$ python -q
>>> import numpy as np
>>> np.set_printoptions(suppress=True, linewidth=120)
>>> def rd(a):
...     return np.round(a, 3) + 0
... 
>>> rng = np.random.default_rng(207375)
>>> m1 = np.array([[-1, 1, 3, 2, -5],
...     [5, 2, -3, 3, -2],
...     [0, -2, -5, -3, 1],
...     [4, -1, 4, -2, 0],
...     [1, 4, -3, 5, 1],
...     [-3, 3, -3, 0, 5],
...     [2, -2, -4, -4, 5]]) * (rng.random((7, 5)) < 0.3)
>>> m1
array([[ 0,  0,  3,  0,  0],
       [ 5,  0,  0,  0, -2],
       [ 0,  0,  0,  0,  0],
       [ 0,  0,  4,  0,  0],
       [ 1,  0,  0,  5,  0],
       [-3,  0,  0,  0,  0],
       [ 2, -2,  0,  0,  0]])
>>> vec = np.array([-2, -4, -6, -9, 6])
>>> y = m1 @ vec
>>> b, lr = np.zeros(5), 1 / np.linalg.norm(m1, 2) ** 2
>>> for i in range(5):
...     b -= lr * m1.T @ (m1 @ b - y)
...     if i % 1 == 0: print(i, round(np.linalg.norm(m1 @ b - y), 3))
... 
0 24.033
1 13.967
2 10.371
3 8.918
4 8.06
>>> rd(np.linalg.cond(m1))
np.float64(7.046)
>>> out = np.c_[m1[:, :2] @ np.array([[3, 8], [-1, 6]]), np.array([3, 1, 2, 1, -2, -3, -1])]
>>> out
array([[  0,   0,   3],
       [ 15,  40,   1],
       [  0,   0,   2],
       [  0,   0,   1],
       [  3,   8,  -2],
       [ -9, -24,  -3],
       [  8,   4,  -1]])
>>> np.linalg.matrix_rank(np.c_[m1, out])
np.int64(6)
>>> cov = m1.T @ m1
>>> rd(np.linalg.svd(m1, compute_uv=False) ** 2)
array([43.315, 25.   , 23.812,  4.   ,  0.873])
>>> np.diag(cov)
array([39,  4, 25, 25,  4])
>>> rd(np.linalg.eigvalsh(cov)[::-1])
array([43.315, 25.   , 23.812,  4.   ,  0.873])
>>> np.linalg.matrix_rank(cov)
np.int64(5)
>>> O, Rm = np.linalg.qr(m1)
>>> O.shape, Rm.shape
((7, 5), (5, 5))
>>> rd(O.T @ O)
array([[1., 0., 0., 0., 0.],
       [0., 1., 0., 0., 0.],
       [0., 0., 1., 0., 0.],
       [0., 0., 0., 1., 0.],
       [0., 0., 0., 0., 1.]])
>>> rd(Rm)
array([[-6.245,  0.641,  0.   , -0.801,  1.601],
       [ 0.   , -1.895,  0.   , -0.271,  0.541],
       [ 0.   ,  0.   , -5.   ,  0.   ,  0.   ],
       [ 0.   ,  0.   ,  0.   ,  4.928,  0.29 ],
       [ 0.   ,  0.   ,  0.   ,  0.   , -1.029]])
>>> proj = m1 @ np.linalg.solve(m1.T @ m1, m1.T)
>>> np.linalg.matrix_rank(np.eye(7) - proj)
np.int64(2)
>>> np.trace(proj)
np.float64(5.0)
>>> rd(proj @ m1[:, 3])
array([0., 0., 0., 0., 5., 0., 0.])
